In [1]: import numpy as np

In [2]: np.set_printoptions(precision=1, suppress=True, linewidth=200)

In [3]: def tidy(a):
   ...:     return np.round(a, 1) + 0
   ...: 

In [4]: E = np.loadtxt("sample5.csv", delimiter=",")

In [5]: E
Out[5]: 
array([[ 2. , -1.4, -1.2],
       [-0.1,  1.2,  1.6],
       [ 2. , -1.2, -1.1],
       [-0.9,  1.4, -1.2]])

In [6]: vec = np.array([1, -2, 2])

In [7]: rhs = E @ vec

In [8]: coef, lr = np.zeros(3), 1 / np.linalg.norm(E, 2) ** 2

In [9]: for i in range(12):
   ...:     coef -= lr * E.T @ (E @ coef - rhs)
   ...:     if i % 2 == 0: print(i, round(np.linalg.norm(E @ coef - rhs), 1))
   ...: 
0 4.2
2 2.4
4 1.4
6 0.9
8 0.6
10 0.5

In [10]: tidy(np.linalg.cond(E))
Out[10]: np.float64(3.8)

In [11]: B = np.c_[E[:, :2] @ np.array([[-3, 9], [-8, 8]]), np.array([2, 2, 0, 2])]

In [12]: tidy(B)
Out[12]: 
array([[ 5.2,  6.8,  2. ],
       [-9.3,  8.7,  2. ],
       [ 3.6,  8.4,  0. ],
       [-8.5,  3.1,  2. ]])

In [13]: np.linalg.matrix_rank(np.c_[E, B])
Out[13]: np.int64(4)

In [14]: tidy(np.linalg.norm(np.linalg.qr(E)[0].T @ B, axis=0) ** 2 / ((B ** 2).sum(axis=0) + 1e-12))
Out[14]: array([1. , 1. , 0.8])

In [15]: np.linalg.matrix_rank(B)
Out[15]: np.int64(3)

In [16]: tidy(np.linalg.norm(B - E @ np.linalg.lstsq(E, B)[0], axis=0))
Out[16]: array([0. , 0. , 1.7])

In [17]: f = np.array([8, 6, 2])

In [18]: tidy(np.array([np.convolve(row, f, "same") for row in E]))
Out[18]: 
array([[  0.8, -14. , -10. ],
       [  9. ,  19.8,  12. ],
       [  2.4, -12. ,  -9. ],
       [  5.8,  -3. ,  -4.4]])

In [19]: tidy(np.cross(E[1, :3], E[3, :3]))
Out[19]: array([-3.7, -1.6,  0.9])

In [20]: tidy(np.correlate(E[1], E[3], "full"))
Out[20]: array([ 0.1, -1.6, -0.1,  1.2, -1.4])

In [21]: tidy(np.polyval(f, E[1]))
Out[21]: array([ 1.5, 20.7, 32.1])

In [22]: rng = np.random.default_rng(835)

In [23]: labels = rng.permutation(3)

In [24]: B = E[:, labels] * rng.choice([-1, 1], 3)

In [25]: B
Out[25]: 
array([[-2. , -1.4, -1.2],
       [ 0.1,  1.2,  1.6],
       [-2. , -1.2, -1.1],
       [ 0.9,  1.4, -1.2]])

In [26]: Uu, _, Vh = np.linalg.svd(E.T @ B)

In [27]: tidy(np.linalg.lstsq(E, B)[0])
Out[27]: 
array([[-1.,  0.,  0.],
       [ 0.,  1.,  0.],
       [ 0.,  0.,  1.]])

In [28]: labels
Out[28]: array([0, 1, 2])

In [29]: tidy(Uu @ Vh)
Out[29]: 
array([[-1.,  0.,  0.],
       [ 0.,  1.,  0.],
       [ 0.,  0.,  1.]])

In [30]: F = np.load("w.npy")

In [31]: F
Out[31]: 
array([[ -2, -10,  -1,  -2],
       [ -1,  -5,   2,  -2],
       [ -1,  -5,   1,   0],
       [  0,   0,  -2,  -2]])

In [32]: # rank 3

In [33]: labels = rng.permutation(4)

In [34]: labels
Out[34]: array([3, 2, 1, 0])

In [35]: B = F[labels][:, labels]

In [36]: tidy(np.linalg.det(B)), tidy(np.linalg.det(F[labels]))
Out[36]: (np.float64(0.0), np.float64(0.0))

In [37]: np.trace(B)
Out[37]: np.int64(-8)

In [38]: np.allclose(B, F)
Out[38]: False

In [39]: B
Out[39]: 
array([[ -2,  -2,   0,   0],
       [  0,   1,  -5,  -1],
       [ -2,   2,  -5,  -1],
       [ -2,  -1, -10,  -2]])

In [40]: B = np.array([[1, 3, 0], [-3, 3, -1]])

In [41]: basis = np.kron(B, F)

In [42]: basis
Out[42]: 
array([[ -2, -10,  -1,  -2,  -6, -30,  -3,  -6,   0,   0,   0,   0],
       [ -1,  -5,   2,  -2,  -3, -15,   6,  -6,   0,   0,   0,   0],
       [ -1,  -5,   1,   0,  -3, -15,   3,   0,   0,   0,   0,   0],
       [  0,   0,  -2,  -2,   0,   0,  -6,  -6,   0,   0,   0,   0],
       [  6,  30,   3,   6,  -6, -30,  -3,  -6,   2,  10,   1,   2],
       [  3,  15,  -6,   6,  -3, -15,   6,  -6,   1,   5,  -2,   2],
       [  3,  15,  -3,   0,  -3, -15,   3,   0,   1,   5,  -1,   0],
       [  0,   0,   6,   6,   0,   0,  -6,  -6,   0,   0,   2,   2]])

In [43]: basis.shape
Out[43]: (8, 12)

In [44]: B = np.array([[-4, -2, 5], [2, 0, 4], [3, 4, 1], [-2, 0, 3]])

In [45]: B.T @ F.T
Out[45]: 
array([[-11,   4,  -3,  -2],
       [  0,  10,   6,  -8],
       [-57, -29, -24,  -8]])

In [46]: np.linalg.matrix_rank(np.vstack([F, B.T]))
Out[46]: np.int64(4)

In [47]: np.einsum("ij,ij->i", F, F)
Out[47]: array([109,  34,  27,   8])

In [48]: np.einsum("ij->j", F)
Out[48]: array([ -4, -20,   0,  -6])

In [49]: np.allclose(F @ F.T, F.T @ F)
Out[49]: False

In [50]: np.linalg.matrix_power(F, 2)
Out[50]: 
array([[ 15,  75, -15,  28],
       [  5,  25,  -3,  16],
       [  6,  30,  -8,  12],
       [  2,  10,   2,   4]])

In [51]: (F + F.T) / 2
Out[51]: 
array([[-2. , -5.5, -1. , -1. ],
       [-5.5, -5. , -1.5, -1. ],
       [-1. , -1.5,  1. , -1. ],
       [-1. , -1. , -1. , -2. ]])

In [52]: Uu, s, Vh = np.linalg.svd(F)

In [53]: tidy(s)
Out[53]: array([12.7,  3.4,  2.1,  0. ])

In [54]: B = Uu[:, :3] @ np.diag(s[:3]) @ Vh[:3]

In [55]: np.linalg.matrix_rank(F, rtol=0.05)
Out[55]: np.int64(3)

In [56]: tidy(np.linalg.norm(F - B, 2)), tidy(s[3])
Out[56]: (np.float64(0.0), np.float64(0.0))

In [57]: np.linalg.matrix_rank(B)
Out[57]: np.int64(3)

In [58]: tidy(B)
Out[58]: 
array([[ -2., -10.,  -1.,  -2.],
       [ -1.,  -5.,   2.,  -2.],
       [ -1.,  -5.,   1.,   0.],
       [  0.,   0.,  -2.,  -2.]])

In [59]: tidy(np.abs(F - B).max())
Out[59]: np.float64(0.0)

In [60]: K = np.loadtxt("case6.csv", delimiter=",")

In [61]: K
Out[61]: 
array([[-0.5,  1.1,  1. ],
       [-1.6, -0.4,  1.1],
       [ 0. ,  1.5,  1.4],
       [-1.2, -0.4,  0.1],
       [-0.7, -1.8,  1.9],
       [-2.4,  0.9, -0.8],
       [-0.5, -0.3, -1.5],
       [-0.9, -0.2, -0.1],
       [ 0.2,  0.2, -0.5],
       [-0.6,  1. ,  0.9],
       [ 0.4,  0.8, -0.5],
       [ 1.4,  1.9,  0. ],
       [ 1.7,  1.3,  0.9],
       [-1.2,  0.1,  0.5],
       [-0.4,  0.8, -0.9],
       [-0.2, -0.4,  0.5],
       [ 1.3, -1. , -0.2],
       [-0.9,  0. , -1.7],
       [ 5. , -4.5, -3. ],
       [ 0.8,  1.2,  0.2],
       [-0.4,  0. ,  0.8],
       [-0.6, -0.4, -0.8],
       [ 0.3, -0.2,  1.5],
       [ 0.1, -0.6,  1. ],
       [-1.2, -1.1,  0. ],
       [-0.5,  0.1,  1. ]])

In [62]: d = np.linalg.norm(K[:, None] - K[None], axis=-1)

In [63]: d.shape
Out[63]: (26, 26)

In [64]: np.unravel_index(d.round(6).argmax(), d.shape)
Out[64]: (np.int64(5), np.int64(18))

In [65]: tidy(np.linalg.norm(K - K.mean(axis=0), axis=1))
Out[65]: array([1.5, 1.8, 2. , 1.2, 2.6, 2.6, 1.7, 0.8, 0.7, 1.4, 1.1, 2.4, 2.4, 1.2, 1.3, 0.6, 1.7, 2. , 7.5, 1.5, 0.8, 1.1, 1.5, 1.1, 1.5, 1. ])
